% python3 -q
>>> import numpy as np
>>> import numpy.linalg as la
>>> np.set_printoptions(precision=1, suppress=True, linewidth=140)
>>> data = np.loadtxt("data.csv", delimiter=",")
>>> data
array([[ 0.,  1.,  0.,  0.,  0.,  0.],
       [-3.,  3.,  0.,  0.,  0.,  0.],
       [-2., -3.,  0.,  0.,  0.,  0.],
       [ 0.,  0.,  0.,  1.,  0.,  0.],
       [ 0.,  0., -3.,  3.,  0.,  0.],
       [ 0.,  0., -2., -3.,  0.,  0.],
       [ 0.,  0.,  0.,  0.,  0.,  1.],
       [ 0.,  0.,  0.,  0., -3.,  3.],
       [ 0.,  0.,  0.,  0., -2., -3.]])
>>> Y = np.c_[data[:, :3] @ np.array([[2, 0, 5], [-5, -4, 1], [2, 4, -1]]), np.array([-2, -3, 3, -3, -3, -2, -1, 0, 3])]
>>> Y
array([[ -5.,  -4.,   1.,  -2.],
       [-21., -12., -12.,  -3.],
       [ 11.,  12., -13.,   3.],
       [  0.,   0.,   0.,  -3.],
       [ -6., -12.,   3.,  -3.],
       [ -4.,  -8.,   2.,  -2.],
       [  0.,   0.,   0.,  -1.],
       [  0.,   0.,   0.,   0.],
       [  0.,   0.,   0.,   3.]])
>>> la.matrix_rank(np.c_[data, Y])
np.int64(7)
>>> np.round(la.norm(Y - data @ la.lstsq(data, Y)[0], axis=0), 1) + 0
array([0. , 0. , 0. , 3.1])
>>> la.matrix_rank(Y)
np.int64(4)
>>> np.round(la.lstsq(data, Y[:, 0])[0], 1) + 0
array([ 2., -5.,  2.,  0.,  0.,  0.])
>>> th = np.radians(36)
>>> Rm = np.eye(6)
>>> Rm[1, 1] = Rm[2, 2] = np.cos(th)
>>> Rm[1, 2], Rm[2, 1] = -np.sin(th), np.sin(th)
>>> Rm
array([[ 1. ,  0. ,  0. ,  0. ,  0. ,  0. ],
       [ 0. ,  0.8, -0.6,  0. ,  0. ,  0. ],
       [ 0. ,  0.6,  0.8,  0. ,  0. ,  0. ],
       [ 0. ,  0. ,  0. ,  1. ,  0. ,  0. ],
       [ 0. ,  0. ,  0. ,  0. ,  1. ,  0. ],
       [ 0. ,  0. ,  0. ,  0. ,  0. ,  1. ]])
>>> Y = data @ Rm.T
>>> np.allclose(la.norm(data, axis=1), la.norm(Y, axis=1))
True
>>> la.svd(data, compute_uv=False), la.svd(Y, compute_uv=False)
(array([4.5, 4.5, 4.5, 3.4, 3.4, 3.4]), array([4.5, 4.5, 4.5, 3.4, 3.4, 3.4]))
>>> round(la.det(Rm), 1), np.round(np.trace(Rm), 1)
(np.float64(1.0), np.float64(5.6))
>>> Y = data / np.sqrt((data ** 2).mean(axis=1, keepdims=True))
>>> la.matrix_rank(data - data.mean(axis=1, keepdims=True))
np.int64(5)
>>> Y[0]
array([0. , 2.4, 0. , 0. , 0. , 0. ])
>>> la.norm(Y, axis=1)
array([2.4, 2.4, 2.4, 2.4, 2.4, 2.4, 2.4, 2.4, 2.4])
>>> data - data.mean(axis=1, keepdims=True)
array([[-0.2,  0.8, -0.2, -0.2, -0.2, -0.2],
       [-3. ,  3. ,  0. ,  0. ,  0. ,  0. ],
       [-1.2, -2.2,  0.8,  0.8,  0.8,  0.8],
       [-0.2, -0.2, -0.2,  0.8, -0.2, -0.2],
       [ 0. ,  0. , -3. ,  3. ,  0. ,  0. ],
       [ 0.8,  0.8, -1.2, -2.2,  0.8,  0.8],
       [-0.2, -0.2, -0.2, -0.2, -0.2,  0.8],
       [ 0. ,  0. ,  0. ,  0. , -3. ,  3. ],
       [ 0.8,  0.8,  0.8,  0.8, -1.2, -2.2]])
>>> rng = np.random.default_rng(19)
>>> idx = rng.integers(0, 3, 3)
>>> F = (idx[:, None] == idx) * 3 + np.eye(3)
>>> F
array([[4., 3., 3.],
       [3., 4., 3.],
       [3., 3., 4.]])
>>> G = F.T @ F
>>> np.allclose(G, G.T)
True
>>> np.diag(G)
array([34., 34., 34.])
>>> print(G)
[[34. 33. 33.]
 [33. 34. 33.]
 [33. 33. 34.]]
>>> la.svd(F, compute_uv=False) ** 2
array([100.,   1.,   1.])
>>> print(np.trace(G), (F ** 2).sum())
102.0 102.0
>>> la.eigvalsh(G)[::-1]
array([100.,   1.,   1.])
>>> x0 = np.ones(3)
>>> for _ in range(4):
...     x0 = F @ x0
...     x0 /= la.norm(x0)
...     print(round(x0 @ F @ x0, 1))
... 
10.0
10.0
10.0
10.0
>>> np.round(la.eigvalsh(F)[-1], 1)
np.float64(10.0)
>>> x0
array([0.6, 0.6, 0.6])
>>> ev, V = la.eigh(F)
>>> np.round(V.T @ V, 1) + 0
array([[1., 0., 0.],
       [0., 1., 0.],
       [0., 0., 1.]])
>>> (ev > 1e-8).sum(), (ev < -1e-8).sum()
(np.int64(3), np.int64(0))
>>> la.svd(F, compute_uv=False)
array([10.,  1.,  1.])
>>> X = np.load("dump.npy")
>>> X.round(1) + 0
array([[-2.2,  2. , -0.3],
       [-2.8,  0.5,  1. ],
       [ 2.4,  0.7, -1.7],
       [ 0.4, -2.5,  1.6],
       [-1.6, -1.6,  1.9],
       [ 0.1,  2.4, -1.7],
       [-1.7,  2.4, -0.8],
       [-1.2, -1.9,  1.9],
       [-2.3, -0.9,  1.7],
       [-2.6, -0.2,  1.4],
       [ 2.6,  0.3, -1.5],
       [ 1. ,  2.1, -1.9],
       [-2.6,  1.5,  0.3],
       [ 0. , -2.5,  1.7],
       [ 2. , -2.2,  0.5],
       [-2.5, -0.6,  1.6],
       [ 2.7, -1.2, -0.5],
       [-2.7,  1.1,  0.6],
       [ 2.4, -1.8,  0. ],
       [ 0.2,  2.4, -1.8],
       [-1.9,  2.3, -0.6],
       [ 1.5, -2.4,  1. ],
       [ 1.9, -2.2,  0.6],
       [-2.3, -0.8,  1.7],
       [ 1.3, -2.5,  1.1],
       [ 1.8, -2.3,  0.7],
       [ 0.9, -2.5,  1.3]])
>>> ev, V = la.eig(F)
>>> np.sort(la.eigvals(F @ F))
array([  1.,   1., 100.])
>>> np.sort(la.eigvals(la.inv(F)))
array([0.1, 1. , 1. ])
>>> np.allclose(X[:-1].T @ la.lstsq(X[:-1].T, X[-1])[0], X[-1])
True
>>> np.round(X @ la.pinv(X) @ X, 1) + 0
array([[-2.2,  2. , -0.3],
       [-2.8,  0.5,  1. ],
       [ 2.4,  0.7, -1.7],
       [ 0.4, -2.5,  1.6],
       [-1.6, -1.6,  1.9],
       [ 0.1,  2.4, -1.7],
       [-1.7,  2.4, -0.8],
       [-1.2, -1.9,  1.9],
       [-2.3, -0.9,  1.7],
       [-2.6, -0.2,  1.4],
       [ 2.6,  0.3, -1.5],
       [ 1. ,  2.1, -1.9],
       [-2.6,  1.5,  0.3],
       [ 0. , -2.5,  1.7],
       [ 2. , -2.2,  0.5],
       [-2.5, -0.6,  1.6],
       [ 2.7, -1.2, -0.5],
       [-2.7,  1.1,  0.6],
       [ 2.4, -1.8,  0. ],
       [ 0.2,  2.4, -1.8],
       [-1.9,  2.3, -0.6],
       [ 1.5, -2.4,  1. ],
       [ 1.9, -2.2,  0.6],
       [-2.3, -0.8,  1.7],
       [ 1.3, -2.5,  1.1],
       [ 1.8, -2.3,  0.7],
       [ 0.9, -2.5,  1.3]])
>>> print(np.unique(X.round(6), axis=0).shape)
(27, 3)
>>> Ac = X - X.mean(axis=0)
>>> left, sig, Vh = la.svd(Ac, full_matrices=False)
>>> np.searchsorted(np.cumsum(sig ** 2) / (sig ** 2).sum(), 0.9) + 1
np.int64(2)
>>> np.abs(Vh[0]).argmax()
np.int64(1)
>>> np.round(Ac.mean(axis=0), 1) + 0
array([0., 0., 0.])
>>> np.round(sig ** 2 / (sig ** 2).sum(), 1) + 0
array([0.6, 0.4, 0. ])
>>> print(sig.round(1) + 0)
[11.6 10.   0. ]
>>> la.matrix_rank(Ac)
np.int64(2)
>>> Vh[0] * np.sign(Vh[0, np.abs(Vh[0]).argmax()])
array([-0.7,  0.7, -0.2])
>>> round(float((sig ** 2).sum() ** 2 / (sig ** 4).sum()), 1)
2.0
>>> W2 = X[[1, 4]].astype(float)
>>> for _ in range(6):
...     idx = la.norm(X[:, None] - W2, axis=-1).argmin(axis=1)
...     W2 = np.array([X[idx == j].mean(axis=0) for j in range(2)])
... 
>>> idx
array([0, 0, 1, 1, 1, 0, 0, 1, 0, 0, 1, 0, 0, 1, 1, 0, 1, 0, 1, 0, 0, 1, 1, 0, 1, 1, 1])
>>> W2[1] - W2[0]
array([ 2.9, -2.9,  0.5])
>>> K = np.load("case16.npy")
>>> K
array([[ 0.8, -0.5,  0.4, -0.1],
       [-0.5, -0.2,  0.8, -0.2],
       [ 0.4,  0.8,  0.4,  0.1],
       [-0.1, -0.2,  0.1,  1. ]])
>>> ev, V = la.eigh(K)
>>> la.svd(K, compute_uv=False)
array([1., 1., 1., 1.])
>>> print(np.round(V.T @ K @ V, 1) + 0)
[[-1.  0.  0.  0.]
 [ 0.  1.  0.  0.]
 [ 0.  0.  1.  0.]
 [ 0.  0.  0.  1.]]
>>> np.round(ev.sum(), 1), np.trace(K)
(np.float64(2.0), np.float64(2.0))
>>> q, V = la.qr(K[:, :3])[0], la.qr(K[:, 3:])[0]
>>> sig = la.svd(q.T @ V, compute_uv=False)
>>> np.degrees(np.arccos(sig.clip(0, 1)))
array([90.])
>>> print((sig > 0.9).sum())
0
>>> hat = data @ la.solve(data.T @ data, data.T)
>>> np.diag(hat)
array([0.1, 1. , 1. , 0.1, 1. , 1. , 0.1, 1. , 1. ])
>>> print(la.matrix_rank(np.eye(9) - hat))
3
>>> hat.round(1) + 0
array([[ 0.1,  0.1, -0.2,  0. ,  0. ,  0. ,  0. ,  0. ,  0. ],
       [ 0.1,  1. ,  0. ,  0. ,  0. ,  0. ,  0. ,  0. ,  0. ],
       [-0.2,  0. ,  1. ,  0. ,  0. ,  0. ,  0. ,  0. ,  0. ],
       [ 0. ,  0. ,  0. ,  0.1,  0.1, -0.2,  0. ,  0. ,  0. ],
       [ 0. ,  0. ,  0. ,  0.1,  1. ,  0. ,  0. ,  0. ,  0. ],
       [ 0. ,  0. ,  0. , -0.2,  0. ,  1. ,  0. ,  0. ,  0. ],
       [ 0. ,  0. ,  0. ,  0. ,  0. ,  0. ,  0.1,  0.1, -0.2],
       [ 0. ,  0. ,  0. ,  0. ,  0. ,  0. ,  0.1,  1. ,  0. ],
       [ 0. ,  0. ,  0. ,  0. ,  0. ,  0. , -0.2,  0. ,  1. ]])
>>> print(np.trace(hat))
6.0
>>> q, Rm = la.qr(K)
>>> q
array([[-0.8, -0.5, -0.4, -0.1],
       [ 0.5, -0.2, -0.8, -0.2],
       [-0.4,  0.8, -0.4,  0.1],
       [ 0.1, -0.2, -0.1,  1. ]])
>>> print(np.trace(q @ q.T))
4.0
>>> Rm.round(1) + 0
array([[-1.,  0.,  0.,  0.],
       [ 0.,  1.,  0.,  0.],
       [ 0.,  0., -1.,  0.],
       [ 0.,  0.,  0.,  1.]])
>>> f = np.array([5, 9, 3, 1])
>>> mat = 4 * np.eye(4) + np.outer(f, f)
>>> mat
array([[29., 45., 15.,  5.],
       [45., 85., 27.,  9.],
       [15., 27., 13.,  3.],
       [ 5.,  9.,  3.,  5.]])
>>> Y = mat / la.norm(mat, axis=1, keepdims=True)
>>> G = Y @ Y.T
>>> print((G - 2 * np.eye(4)).round(6).argmax(axis=1))
[1 0 1 1]
>>> G
array([[1. , 1. , 1. , 0.9],
       [1. , 1. , 1. , 0.9],
       [1. , 1. , 1. , 0.9],
       [0.9, 0.9, 0.9, 1. ]])
>>> J = np.load("w.npy")
>>> J
array([[ 0,  2,  3],
       [ 0,  0, -3],
       [ 0,  0,  0]])
>>> G = np.cov(X, rowvar=False)
>>> print(np.argwhere(np.triu(np.abs(np.corrcoef(X.T)) > 0.8, 1)))
[]
>>> print(np.median(X, axis=0))
[ 0.1 -0.8  0.6]
>>> X.std(axis=0)
array([1.9, 1.8, 1.3])
>>> m1 = np.loadtxt("m.csv", delimiter=",")
>>> m1
array([[ 0. ,  0.9, -0.5],
       [-0.7,  0.3,  0.6],
       [ 0.7,  0.3,  0.7]])
>>> idx = rng.permutation(3)
>>> idx
array([2, 1, 0])
>>> Y = m1[idx][:, idx]
>>> print(np.allclose(Y, m1))
False
>>> np.diag(Y)
array([0.7, 0.3, 0. ])
>>> left, sig, Vh = la.svd(m1, full_matrices=False)
>>> print((sig > 1e-8).sum())
3
>>> left.shape, sig.shape, Vh.shape
((3, 3), (3,), (3, 3))
>>> np.cumsum(sig ** 2) / np.sum(sig ** 2)
array([0.3, 0.7, 1. ])
>>> Vh @ Vh.T
array([[1., 0., 0.],
       [0., 1., 0.],
       [0., 0., 1.]])
>>> np.allclose(left * sig @ Vh, m1)
True
>>> np.round(left.T @ m1 @ Vh.T, 1) + 0
array([[1., 0., 0.],
       [0., 1., 0.],
       [0., 0., 1.]])
>>> E = np.array([[1.0, 0.0, 0.0], [0.0, 1.0, 0.0], [0.0, 0.0, 1.0]])
>>> x0 = np.array([7, 4, 2])
>>> E @ E @ x0
array([7., 4., 2.])
>>> la.eigvalsh(2 * E - np.eye(3))
array([1., 1., 1.])
>>> np.eye(3) - E
array([[0., 0., 0.],
       [0., 0., 0.],
       [0., 0., 0.]])
>>> ev, V = la.eig(E)
>>> np.prod(ev)
np.float64(1.0)
>>> print(np.sort(la.eigvals(E.T)))
[1. 1. 1.]
>>> blk = np.stack([X, 4 * X, X[::-1]])
>>> print(la.matrix_rank(blk.reshape(3, -1)))
2
>>> np.einsum("bij,cij->bc", blk, blk)
array([[ 243. ,  972. ,  -28.1],
       [ 972. , 3888. , -112.5],
       [ -28.1, -112.5,  243. ]])
>>> la.matrix_rank(blk)
array([2, 2, 2])
>>> (blk @ X.T).shape
(3, 27, 27)
>>> np.fft.fft(E[0])
array([1.+0.j, 1.+0.j, 1.+0.j])
>>> (E @ E)[0]
array([1., 0., 0.])
>>> print(E @ np.ones(3))
[1. 1. 1.]
>>> print(E @ (-1.0) ** np.arange(3))
[ 1. -1.  1.]
>>> np.allclose(E @ E.T, E.T @ E)
True
>>> ev, V = la.eigh(E)
>>> (ev > 1e-8).sum(), (ev < -1e-8).sum()
(np.int64(3), np.int64(0))
>>> ev
array([1., 1., 1.])
>>> V @ np.diag(ev) @ V.T
array([[1., 0., 0.],
       [0., 1., 0.],
       [0., 0., 1.]])
>>> np.unique(ev.round(6) + 0, return_counts=True)[1]
array([3])
>>> print(ev.sum(), np.trace(E))
3.0 3.0
>>> print(V.T @ E @ V)
[[1. 0. 0.]
 [0. 1. 0.]
 [0. 0. 1.]]
>>> la.svd(E, compute_uv=False)
array([1., 1., 1.])
>>> print(la.eigvalsh(E @ E))
[1. 1. 1.]
